% ipython --no-banner

In [1]: import numpy as np

In [2]: from numpy import linalg as LA

In [3]: np.set_printoptions(precision=1, suppress=True, linewidth=100)

In [4]: def rnd(a):
   ...:     return np.round(a, 1) + 0
   ...: 

In [5]: X = np.load("test12.npy")

In [6]: X
Out[6]: 
array([[ 0., -2.,  6.],
       [-2.,  0.,  0.],
       [ 6.,  0.,  0.]])

In [7]: # null space of dimension 1

In [8]: np.all(LA.eigvalsh(X) > 0)
Out[8]: np.False_

In [9]: vals, evecs = LA.eigh(X)

In [10]: np.abs(evecs[:, -1]).round(6).argmax()
Out[10]: np.int64(0)

In [11]: (vals > 1e-8).sum(), (vals < -1e-8).sum()
Out[11]: (np.int64(1), np.int64(1))

In [12]: rnd(LA.eigvalsh(X @ X))
Out[12]: array([ 0., 40., 40.])

In [13]: rnd(evecs.T @ evecs)
Out[13]: 
array([[1., 0., 0.],
       [0., 1., 0.],
       [0., 0., 1.]])

In [14]: rnd(LA.svd(X, compute_uv=False))
Out[14]: array([6.3, 6.3, 0. ])

In [15]: rnd(np.abs(evecs[:, -1]))
Out[15]: array([0.7, 0.2, 0.7])

In [16]: rng = np.random.default_rng(23689)

In [17]: arr = np.eye(4, dtype=int)[rng.permutation(4)] * np.array([-2, -1, 2, -3])

In [18]: arr
Out[18]: 
array([[-2,  0,  0,  0],
       [ 0, -1,  0,  0],
       [ 0,  0,  0, -3],
       [ 0,  0,  2,  0]])

In [19]: # 3 groups of indices that never mix

In [20]: lab = rng.permutation(4)

In [21]: M2 = arr[:, lab] * rng.choice([-1, 1], 4)

In [22]: M2
Out[22]: 
array([[ 0,  0,  0, -2],
       [ 1,  0,  0,  0],
       [ 0, -3,  0,  0],
       [ 0,  0,  2,  0]])

In [23]: Uu, _, Vh = LA.svd(arr.T @ M2)

In [24]: lab
Out[24]: array([1, 3, 2, 0])

In [25]: J = np.array([[-3, 0, 0, 0, 0],
    ...:     [0, 0, 0, 0, 0],
    ...:     [2, -3, 1, 0, 0],
    ...:     [-3, 1, 1, -2, 0],
    ...:     [0, -3, 1, 1, -3]])

In [26]: # null space of dimension 1

In [27]: rnd(LA.det(2 * J)), rnd(LA.det(J))
Out[27]: (np.float64(0.0), np.float64(0.0))

In [28]: np.einsum("ij,ji->", J, J)
Out[28]: np.int64(23)

In [29]: rnd(LA.eigvals(J))
Out[29]: array([-3., -2.,  1., -3.,  0.])

In [30]: J @ J
Out[30]: 
array([[ 9,  0,  0,  0,  0],
       [ 0,  0,  0,  0,  0],
       [-4, -3,  1,  0,  0],
       [17, -5, -1,  4,  0],
       [-1,  7, -1, -5,  9]])

In [31]: F = np.loadtxt("w.csv", delimiter=",")

In [32]: F
Out[32]: 
array([[ 1., -6.,  2., -1.],
       [-2., -9., -1., -4.],
       [11.,  4., 12.,  9.],
       [ 3., -4.,  4.,  1.]])

In [33]: Uu, sv, Vh = LA.svd(F)

In [34]: np.argmax(sv[:-1] / (sv[1:] + 1e-6)) + 1
Out[34]: np.int64(2)

In [35]: M2 = Uu[:, :2] @ np.diag(sv[:2]) @ Vh[:2]

In [36]: LA.matrix_rank(M2)
Out[36]: np.int64(2)

In [37]: Uu, sv, Vh = LA.svd(F)

In [38]: evecs = Vh[:(sv > 1e-8).sum()]

In [39]: x0 = F[2] + 4 * F[0] + rng.integers(2) * np.eye(4)[0]

In [40]: x0
Out[40]: array([ 16., -20.,  20.,   5.])

In [41]: np.allclose(evecs.T @ evecs @ x0, x0)
Out[41]: False

In [42]: LA.matrix_rank(np.vstack([F, x0]))
Out[42]: np.int64(3)

In [43]: rnd(LA.norm(x0 - evecs.T @ evecs @ x0))
Out[43]: np.float64(0.8)

In [44]: np.argsort(-LA.norm(F, axis=0).round(6), kind="stable")[:3]
Out[44]: array([2, 1, 0])

In [45]: LA.cond(F) > 100
Out[45]: np.True_

In [46]: LA.matrix_rank(F, rtol=0.1)
Out[46]: np.int64(2)

In [47]: np.allclose(F[:-1].T @ LA.lstsq(F[:-1].T, F[-1])[0], F[-1])
Out[47]: True

In [48]: rnd(F @ LA.pinv(F) @ F)
Out[48]: 
array([[ 1., -6.,  2., -1.],
       [-2., -9., -1., -4.],
       [11.,  4., 12.,  9.],
       [ 3., -4.,  4.,  1.]])

In [49]: (F + F.T) / 2
Out[49]: 
array([[ 1. , -4. ,  6.5,  1. ],
       [-4. , -9. ,  1.5, -4. ],
       [ 6.5,  1.5, 12. ,  6.5],
       [ 1. , -4. ,  6.5,  1. ]])

In [50]: rnd(np.sort(np.abs(LA.eigvals(F))))
Out[50]: array([ 0. ,  0. , 11.1, 16.1])

In [51]: np.allclose(F @ F.T, F.T @ F)
Out[51]: False

In [52]: rnd(np.abs(LA.eigvals(F)).max())
Out[52]: np.float64(16.1)

In [53]: (F - F.T) / 2
Out[53]: 
array([[ 0. , -2. , -4.5, -2. ],
       [ 2. ,  0. , -2.5,  0. ],
       [ 4.5,  2.5,  0. ,  2.5],
       [ 2. ,  0. , -2.5,  0. ]])

In [54]: np.allclose(F, F.T)
Out[54]: False

In [55]: np.trace(F)
Out[55]: np.float64(5.0)

In [56]: E = np.load("out17.npy")

In [57]: E
Out[57]: 
array([[ 0. , -0.7,  1. ,  1.4],
       [ 1.7,  1.2,  0.7,  1.1],
       [ 1.5,  1.6, -0.9, -0.2],
       [ 0.3, -1. ,  0.7,  1.4]])

In [58]: r0 = np.array([1, -3, 9, 5])

In [59]: M2 = E + np.outer(r0, np.eye(4)[3])

In [60]: rnd(LA.det(M2) / LA.det(E)), rnd(1 + LA.solve(E, r0)[3])
Out[60]: (np.float64(15.3), np.float64(15.3))

In [61]: LA.matrix_rank(LA.inv(M2) - LA.inv(E), tol=1e-8)
Out[61]: np.int64(1)

In [62]: LA.matrix_rank(M2 - E)
Out[62]: np.int64(1)

In [63]: x0 = np.array([-2, 2, 1, 0])

In [64]: y = E @ x0

In [65]: beta, lr = np.zeros(4), 1 / LA.norm(E, 2) ** 2

In [66]: for i in range(12):
    ...:     beta -= lr * E.T @ (E @ beta - y)
    ...:     if i % 2 == 0: print(i, round(LA.norm(E @ beta - y), 1))
    ...: 
0 1.5
2 1.3
4 1.3
6 1.2
8 1.1
10 1.0

In [67]: rnd(LA.cond(E))
Out[67]: np.float64(18.3)
